$ python -q
>>> import numpy as np
>>> np.set_printoptions(precision=2, suppress=True, linewidth=200)
>>> rnd = lambda a: np.round(a, 2) + 0
>>> f = np.array([2, 1, 2, 1, 3, 1]) + 0.5
>>> K = np.outer(f, f) / (f @ f)
>>> print(rnd(K))
[[0.2  0.12 0.2  0.12 0.28 0.12]
 [0.12 0.07 0.12 0.07 0.17 0.07]
 [0.2  0.12 0.2  0.12 0.28 0.12]
 [0.12 0.07 0.12 0.07 0.17 0.07]
 [0.28 0.17 0.28 0.17 0.39 0.17]
 [0.12 0.07 0.12 0.07 0.17 0.07]]
>>> # symmetric, so the eigenvalues are real
>>> w, evecs = np.linalg.eigh(K)
>>> print(rnd(w.sum()), np.trace(K))
1.0 1.0
>>> print(np.abs(evecs[:, -1]).round(6).argmax())
4
>>> print(rnd(np.linalg.eigvalsh(K + 2 * np.eye(6))))
[2. 2. 2. 2. 2. 3.]
>>> print(rnd(evecs @ np.diag(w) @ evecs.T))
[[0.2  0.12 0.2  0.12 0.28 0.12]
 [0.12 0.07 0.12 0.07 0.17 0.07]
 [0.2  0.12 0.2  0.12 0.28 0.12]
 [0.12 0.07 0.12 0.07 0.17 0.07]
 [0.28 0.17 0.28 0.17 0.39 0.17]
 [0.12 0.07 0.12 0.07 0.17 0.07]]
>>> Uu, sig, VT = np.linalg.svd(K)
>>> print(np.argmax(sig[:-1] / (sig[1:] + 1e-6)) + 1)
1
>>> B = Uu[:, :1] @ np.diag(sig[:1]) @ VT[:1]
>>> print(np.linalg.matrix_rank(K, rtol=0.05))
1
>>> print(rnd(np.linalg.norm(K - B) / np.linalg.norm(K)))
0.0
>>> print(rnd(np.linalg.norm(K - B, 2)), rnd(sig[1]))
0.0 0.0
>>> print(rnd(B))
[[0.2  0.12 0.2  0.12 0.28 0.12]
 [0.12 0.07 0.12 0.07 0.17 0.07]
 [0.2  0.12 0.2  0.12 0.28 0.12]
 [0.12 0.07 0.12 0.07 0.17 0.07]
 [0.28 0.17 0.28 0.17 0.39 0.17]
 [0.12 0.07 0.12 0.07 0.17 0.07]]
>>> W0 = np.array([[2.0, 1.0, 0.0, 0.0, 0.0, 0.0],
...     [0.0, 2.0, 1.0, 0.0, 0.0, 0.0],
...     [0.0, 0.0, 2.0, 1.0, 0.0, 0.0],
...     [0.0, 0.0, 0.0, 2.0, 1.0, 0.0],
...     [0.0, 0.0, 0.0, 0.0, 2.0, 1.0],
...     [0.0, 0.0, 0.0, 0.0, 0.0, 2.0]])
>>> O, evecs = np.linalg.qr(W0[:, :4])[0], np.linalg.qr(W0[:, 4:])[0]
>>> sig = np.linalg.svd(O.T @ evecs, compute_uv=False)
>>> print(rnd(np.degrees(np.arccos(sig.clip(0, 1)))))
[60.79 90.  ]
>>> print(rnd(sig))
[0.49 0.  ]
>>> B = np.linalg.inv(W0)
>>> print(rnd(np.linalg.slogdet(W0)[0]))
1.0
>>> print(rnd(B))
[[ 0.5  -0.25  0.12 -0.06  0.03 -0.02]
 [ 0.    0.5  -0.25  0.12 -0.06  0.03]
 [ 0.    0.    0.5  -0.25  0.12 -0.06]
 [ 0.    0.    0.    0.5  -0.25  0.12]
 [ 0.    0.    0.    0.    0.5  -0.25]
 [ 0.    0.    0.    0.    0.    0.5 ]]
>>> print(rnd(np.linalg.det(W0) * np.linalg.det(B)))
1.0
>>> print(rnd(np.linalg.cond(W0)))
2.55
>>> print(rnd(np.linalg.norm(K, 2) / np.linalg.norm(K)))
1.0
>>> print([round(float(x), 2) for x in np.linalg.svd(K, compute_uv=False)[:3]])
[1.0, 0.0, 0.0]
>>> print(np.linalg.matrix_rank(K, rtol=0.1))
1
>>> print(W0 @ W0)
[[4. 4. 1. 0. 0. 0.]
 [0. 4. 4. 1. 0. 0.]
 [0. 0. 4. 4. 1. 0.]
 [0. 0. 0. 4. 4. 1.]
 [0. 0. 0. 0. 4. 4.]
 [0. 0. 0. 0. 0. 4.]]
>>> print(np.prod(np.diag(W0)), rnd(np.linalg.det(W0)))
64.0 64.0
>>> print(rnd(np.sort(np.linalg.eigvals(W0))))
[2. 2. 2. 2. 2. 2.]
>>> rng = np.random.default_rng(30211)
>>> idx = rng.integers(0, 3, 6)
>>> F = np.array([[3, 2, 1, 1, 2, 2],
...     [0, 2, 3, 0, 3, 2],
...     [2, 2, 1, 3, 3, 3],
...     [1, 2, 1, 1, 0, 0],
...     [2, 1, 2, 3, 0, 2],
...     [2, 2, 2, 0, 2, 1]]) * (idx[:, None] == idx)
>>> print(F)
[[3 2 1 0 0 2]
 [0 2 3 0 0 2]
 [2 2 1 0 0 3]
 [0 0 0 1 0 0]
 [0 0 0 3 0 0]
 [2 2 2 0 0 1]]
>>> # null space of dimension 1
>>> Uu, sig, VT = np.linalg.svd(F)
>>> print(rnd(sig))
[7.54 3.16 2.65 1.46 0.07 0.  ]
>>> print(np.argmax(sig[:-1] / (sig[1:] + 1e-6)) + 1)
5
>>> B = Uu[:, :5] @ np.diag(sig[:5]) @ VT[:5]
>>> print(rnd(np.abs(F - B).max()))
0.0
>>> print(rnd(np.linalg.norm(F - B) / np.linalg.norm(F)))
0.0
>>> print(rnd(B))
[[3. 2. 1. 0. 0. 2.]
 [0. 2. 3. 0. 0. 2.]
 [2. 2. 1. 0. 0. 3.]
 [0. 0. 0. 1. 0. 0.]
 [0. 0. 0. 3. 0. 0.]
 [2. 2. 2. 0. 0. 1.]]
>>> print(np.linalg.matrix_rank(F, rtol=0.05))
4
>>> print(np.linalg.matrix_rank(B))
5
